>>> import numpy as np
>>> import numpy.linalg as la
>>> np.set_printoptions(precision=1, suppress=True, linewidth=200, floatmode="fixed")
>>> rd = lambda a: np.round(a, 1) + 0
>>> arr = np.loadtxt("m.csv", delimiter=",")
>>> print(arr)
[[-2.7  3.0 -5.0]
 [ 2.0  1.3  5.0]
 [-3.0  3.0 -4.7]]
>>> G = arr.T @ arr
>>> rd(np.trace(G)), rd((arr ** 2).sum())
(np.float64(112.1), np.float64(112.1))
>>> rd(np.diag(G))
array([20.3, 19.7, 72.1])
>>> print(la.matrix_rank(G))
3
>>> rd(la.matrix_power(arr, 4))
array([[ 2608.5, -1977.2,  4698.2],
       [-1668.8,  1375.0, -2944.7],
       [ 2608.5, -1977.2,  4698.2]])
>>> rd(np.abs(la.eigvals(arr)).max())
np.float64(9.6)
>>> np.allclose(arr, arr.T)
False
>>> (arr + arr.T) / 2
array([[-2.7,  2.5, -4.0],
       [ 2.5,  1.3,  4.0],
       [-4.0,  4.0, -4.7]])
>>> rd(np.sort(np.abs(la.eigvals(arr))))
array([0.3, 3.2, 9.6])
>>> print(rd(arr @ arr))
[[ 28.3 -19.2  52.0]
 [-17.8  22.7 -27.0]
 [ 28.2 -19.2  52.1]]
>>> x = np.array([-4, 3, -2])
>>> arr @ (2 * x)
array([ 59.6, -28.2,  60.8])
>>> print((arr * x).sum(axis=1))
[ 29.8 -14.1  30.4]
>>> print(arr @ np.eye(3)[1])
[3.0 1.3 3.0]
>>> arr @ x
array([ 29.8, -14.1,  30.4])
>>> np.sign((arr @ x).round(6))
array([ 1.0, -1.0,  1.0])
>>> rd(arr * x)
array([[ 10.8,   9.0,  10.0],
       [ -8.0,   3.9, -10.0],
       [ 12.0,   9.0,   9.4]])
>>> E = np.loadtxt("case17.csv", delimiter=",")
>>> E
array([[ 0.4,  0.0, -0.1],
       [ 1.6,  0.1,  0.2],
       [ 0.1, -0.4, -0.2],
       [-2.0, -0.4, -0.7],
       [ 1.7,  0.4,  0.4],
       [-2.7, -1.3, -0.9],
       [ 1.1,  0.4,  0.8],
       [ 4.7,  1.3,  1.7],
       [ 6.5,  1.9,  1.6],
       [-7.3, -2.3, -2.6],
       [ 2.1,  0.8,  0.4],
       [-2.2, -0.6, -0.2],
       [ 0.9,  0.2,  0.6],
       [ 0.5,  0.5,  0.3],
       [-1.1, -0.2, -0.8],
       [ 0.8,  0.8,  0.5],
       [ 1.5,  0.4, -0.3],
       [ 5.8,  1.8,  1.5],
       [ 3.2,  0.8,  1.5],
       [ 0.5,  0.0,  0.5],
       [-4.6, -1.3, -1.5]])
>>> # column 0 is much longer than the rest
>>> A2 = np.c_[E[:, :1] @ np.array([[3]]), np.array([3, -1, 1, 2, -2, -2, -1, 0, 0, 1, 7, 5, 8, 8, 0, -1, -9, -1, 5, 3, 3])]
>>> rd(A2)
array([[  1.2,   3.0],
       [  4.8,  -1.0],
       [  0.3,   1.0],
       [ -6.0,   2.0],
       [  5.1,  -2.0],
       [ -8.1,  -2.0],
       [  3.3,  -1.0],
       [ 14.1,   0.0],
       [ 19.5,   0.0],
       [-21.9,   1.0],
       [  6.3,   7.0],
       [ -6.6,   5.0],
       [  2.7,   8.0],
       [  1.5,   8.0],
       [ -3.3,   0.0],
       [  2.4,  -1.0],
       [  4.5,  -9.0],
       [ 17.4,  -1.0],
       [  9.6,   5.0],
       [  1.5,   3.0],
       [-13.8,   3.0]])
>>> la.matrix_rank(np.c_[E, A2])
np.int64(4)
>>> print(la.matrix_rank(A2))
2
>>> rd(la.lstsq(E, A2[:, 0])[0])
array([3.0, 0.0, 0.0])
>>> Xc = E - E.mean(axis=0)
>>> left, sig, vt = la.svd(Xc, full_matrices=False)
>>> rd(np.abs(vt[-1]))
array([0.2, 1.0, 0.1])
>>> np.searchsorted(np.cumsum(sig ** 2) / (sig ** 2).sum(), 0.9) + 1
np.int64(1)
>>> la.matrix_rank(Xc)
np.int64(3)
>>> Xc = (E - E.mean(axis=0)) / E.std(axis=0)
>>> rd(Xc.std(axis=0))
array([1.0, 1.0, 1.0])
>>> b = la.lstsq(np.delete(Xc, 1, axis=1), Xc[:, 1])[0]
>>> rd(b)
array([0.9, 0.1])
>>> proj = E @ la.solve(E.T @ E, E.T)
>>> la.matrix_rank(np.eye(21) - proj)
np.int64(18)
>>> rd(proj @ E[:, 0])
array([ 0.4,  1.6,  0.1, -2.0,  1.7, -2.7,  1.1,  4.7,  6.5, -7.3,  2.1, -2.2,  0.9,  0.5, -1.1,  0.8,  1.5,  5.8,  3.2,  0.5, -4.6])
>>> rd(np.trace(proj))
np.float64(3.0)
>>> rd(np.diag(proj))
array([0.0, 0.1, 0.2, 0.1, 0.0, 0.2, 0.1, 0.1, 0.3, 0.3, 0.1, 0.1, 0.1, 0.1, 0.1, 0.3, 0.2, 0.2, 0.2, 0.1, 0.1])
